$ ipython --no-banner

In [1]: import numpy as np

In [2]: from numpy import linalg as LA

In [3]: np.set_printoptions(suppress=True, linewidth=140)

In [4]: E = np.array([[7.0, 5.0, 7.0, 5.0, 5.0, 0.0],
   ...:     [8.0, 1.0, 1.0, 0.0, 6.0, 0.0],
   ...:     [2.0, 5.0, 8.0, 1.0, 6.0, 0.0],
   ...:     [8.0, 1.0, 5.0, 8.0, 6.0, 0.0],
   ...:     [2.0, 6.0, 0.0, 6.0, 4.0, 0.0],
   ...:     [0.0, 0.0, 0.0, 0.0, 0.0, -2.0]])

In [5]: E
Out[5]: 
array([[ 7.,  5.,  7.,  5.,  5.,  0.],
       [ 8.,  1.,  1.,  0.,  6.,  0.],
       [ 2.,  5.,  8.,  1.,  6.,  0.],
       [ 8.,  1.,  5.,  8.,  6.,  0.],
       [ 2.,  6.,  0.,  6.,  4.,  0.],
       [ 0.,  0.,  0.,  0.,  0., -2.]])

In [6]: x = np.array([0, 1, 1, -2, 3, -1])

In [7]: y = E @ x

In [8]: y
Out[8]: array([17., 20., 29.,  8.,  6.,  2.])

In [9]: np.round(LA.solve(E, 5 * y), 3) + 0
Out[9]: array([  0.,   5.,   5., -10.,  15.,  -5.])

In [10]: np.round(LA.solve(E, y), 3) + 0
Out[10]: array([ 0.,  1.,  1., -2.,  3., -1.])

In [11]: x = np.array([0, 1, -2, -2, 0, -1])

In [12]: h = np.maximum(E @ x, 0)

In [13]: print(np.maximum(E @ (3 * x), 0))
[0. 0. 0. 0. 0. 6.]

In [14]: np.maximum(E @ x, 0) - np.maximum(-E @ x, 0)
Out[14]: array([-19.,  -1., -13., -25.,  -6.,   2.])

In [15]: W1 = np.array([[4, 1, -7],
    ...:     [-7, -7, -8],
    ...:     [-5, 5, -9],
    ...:     [-9, 1, -4],
    ...:     [8, -5, 9],
    ...:     [-2, -6, 7]])

In [16]: c = np.array([1, 1, -1])

In [17]: act = np.maximum(E @ W1 + c, 0)

In [18]: np.round((act > 0).mean(axis=0), 3)
Out[18]: array([0.333, 0.333, 0.   ])

In [19]: W2 = np.array([[3, 2, 2], [0, 3, 1], [3, 1, 2]])

In [20]: W1 @ W2
Out[20]: 
array([[ -9,   4,  -5],
       [-45, -43, -37],
       [-42,  -4, -23],
       [-39, -19, -25],
       [ 51,  10,  29],
       [ 15, -15,   4]])

In [21]: act @ W2
Out[21]: 
array([[  0.,   0.,   0.],
       [207., 138., 138.],
       [  0.,   0.,   0.],
       [  0.,  15.,   5.],
       [  0.,   0.,   0.],
       [ 15.,  49.,  23.]])

In [22]: rng = np.random.default_rng(6698)

In [23]: other = E + rng.integers(-2, 3, (6, 1)) @ rng.integers(-2, 3, (1, 6))

In [24]: other
Out[24]: 
array([[ 5.,  7.,  7.,  7.,  3., -4.],
       [10., -1.,  1., -2.,  8.,  4.],
       [ 3.,  4.,  8.,  0.,  7.,  2.],
       [ 8.,  1.,  5.,  8.,  6.,  0.],
       [ 3.,  5.,  0.,  5.,  5.,  2.],
       [-2.,  2.,  0.,  2., -2., -6.]])

In [25]: np.abs(other - E).sum(axis=1)
Out[25]: array([12., 12.,  6.,  0.,  6., 12.])

In [26]: LA.matrix_rank(other - E, tol=1e-8)
Out[26]: np.int64(1)

In [27]: other - E
Out[27]: 
array([[-2.,  2.,  0.,  2., -2., -4.],
       [ 2., -2.,  0., -2.,  2.,  4.],
       [ 1., -1.,  0., -1.,  1.,  2.],
       [ 0.,  0.,  0.,  0.,  0.,  0.],
       [ 1., -1.,  0., -1.,  1.,  2.],
       [-2.,  2.,  0.,  2., -2., -4.]])

In [28]: z = rng.permutation(6)

In [29]: z
Out[29]: array([4, 0, 2, 3, 5, 1])

In [30]: other = E[z][:, z]

In [31]: np.round(np.sort(np.abs(LA.eigvals(other))), 3)
Out[31]: array([ 2.   ,  3.457,  5.295,  5.295,  5.799, 22.792])

In [32]: np.trace(other)
Out[32]: np.float64(26.0)

In [33]: np.allclose(other, E)
Out[33]: False

In [34]: m1 = np.loadtxt("case8.csv", delimiter=",")

In [35]: m1
Out[35]: 
array([[-2.   ,  0.914,  2.048,  0.994,  0.966, -2.019, -0.992],
       [-2.018,  1.   ,  1.986,  1.021,  0.963, -2.073, -1.002],
       [ 2.066, -0.984, -2.018, -1.031, -1.016,  1.958,  1.023],
       [-0.06 ,  0.101, -0.071,  0.05 , -0.024, -0.083, -0.096]])

In [36]: [round(float(x), 3) for x in LA.svd(m1, compute_uv=False)[:3]]
Out[36]: [6.97, 0.188, 0.101]

In [37]: print(LA.cond(m1) > 100)
True

In [38]: F = np.array([[-2, -1, 0, 1, 2], [3, 4, 5, 6, 7], [8, 9, 10, 11, 12]])

In [39]: F
Out[39]: 
array([[-2, -1,  0,  1,  2],
       [ 3,  4,  5,  6,  7],
       [ 8,  9, 10, 11, 12]])

In [40]: LA.cond(F) > 100
Out[40]: np.True_

In [41]: round(float(LA.norm(F, 2) / LA.norm(F)), 3)
Out[41]: 0.991

In [42]: LA.matrix_rank(F, rtol=0.1)
Out[42]: np.int64(2)

In [43]: np.argsort(-LA.norm(F, axis=0).round(6), kind="stable")[:3]
Out[43]: array([4, 3, 2])

In [44]: U, sv, vt = LA.svd(F)

In [45]: sv.round(3) + 0
Out[45]: array([25.364,  3.414,  0.   ])

In [46]: other = U[:, :2] @ np.diag(sv[:2]) @ vt[:2]

In [47]: other.round(3) + 0
Out[47]: 
array([[-2., -1.,  0.,  1.,  2.],
       [ 3.,  4.,  5.,  6.,  7.],
       [ 8.,  9., 10., 11., 12.]])

In [48]: print(LA.matrix_rank(F, rtol=0.05))
2

In [49]: LA.matrix_rank(other)
Out[49]: np.int64(2)

In [50]: np.round(LA.norm(F - other) / LA.norm(F), 3)
Out[50]: np.float64(0.0)

In [51]: W0 = np.load("data.npy")

In [52]: W0
Out[52]: 
array([[ 1.214,  3.483,  3.672,  1.266,  3.636,  2.528,  2.276],
       [-1.904, -5.453, -5.575, -1.927, -5.652, -3.922, -3.898],
       [ 0.667,  1.649,  1.59 ,  0.593,  1.645,  1.065,  0.997],
       [-0.115, -0.628, -0.691, -0.301, -0.428, -0.334, -0.232],
       [ 0.64 ,  2.096,  1.962,  0.61 ,  2.045,  1.355,  1.321],
       [-0.158, -0.782, -0.756, -0.307, -0.81 , -0.59 , -0.433],
       [-1.195, -3.937, -3.904, -1.346, -3.938, -2.351, -2.499],
       [-1.177, -3.678, -4.006, -1.266, -3.81 , -2.727, -2.499],
       [-0.262, -1.016, -1.206, -0.323, -0.929, -0.698, -0.651],
       [-0.847, -2.066, -2.2  , -0.691, -2.27 , -1.418, -1.559],
       [ 0.832,  2.388,  2.493,  0.661,  2.364,  1.561,  1.445],
       [-1.367, -4.04 , -4.17 , -1.313, -3.947, -2.709, -2.647],
       [-0.257, -1.015, -0.951, -0.386, -0.974, -0.712, -0.631],
       [ 0.423,  0.836,  0.886,  0.326,  0.814,  0.551,  0.603],
       [ 1.012,  3.017,  2.999,  0.806,  2.751,  1.792,  2.07 ],
       [-1.371, -4.147, -4.006, -1.473, -4.13 , -2.678, -2.727],
       [ 0.934,  2.607,  2.73 ,  0.995,  2.798,  2.076,  1.94 ],
       [ 0.038,  0.265,  0.102,  0.237,  0.242,  0.132,  0.2  ],
       [-1.144, -3.119, -3.155, -1.183, -3.206, -2.231, -2.21 ],
       [-0.085, -0.033, -0.174, -0.151, -0.226,  0.016, -0.042],
       [-0.355, -0.974, -0.96 , -0.34 , -0.909, -0.552, -0.655],
       [ 0.728,  3.1  ,  3.157,  1.037,  3.108,  2.025,  2.132],
       [-0.299, -1.21 , -1.356, -0.308, -1.253, -0.589, -0.58 ]])

In [53]: t = np.radians(61)

In [54]: r_ = np.eye(7)

In [55]: r_[4, 4] = r_[1, 1] = np.cos(t)

In [56]: r_[4, 1], r_[1, 4] = -np.sin(t), np.sin(t)

In [57]: print(r_.round(3))
[[ 1.     0.     0.     0.     0.     0.     0.   ]
 [ 0.     0.485  0.     0.     0.875  0.     0.   ]
 [ 0.     0.     1.     0.     0.     0.     0.   ]
 [ 0.     0.     0.     1.     0.     0.     0.   ]
 [ 0.    -0.875  0.     0.     0.485  0.     0.   ]
 [ 0.     0.     0.     0.     0.     1.     0.   ]
 [ 0.     0.     0.     0.     0.     0.     1.   ]]

In [58]: other = W0 @ r_.T

In [59]: round(float(LA.det(r_)), 3), round(float(np.trace(r_)), 3)
Out[59]: (1.0, 5.97)

In [60]: np.allclose(W0 @ W0.T, other @ other.T)
Out[60]: True

In [61]: np.allclose(LA.norm(W0, axis=1), LA.norm(other, axis=1))
Out[61]: True
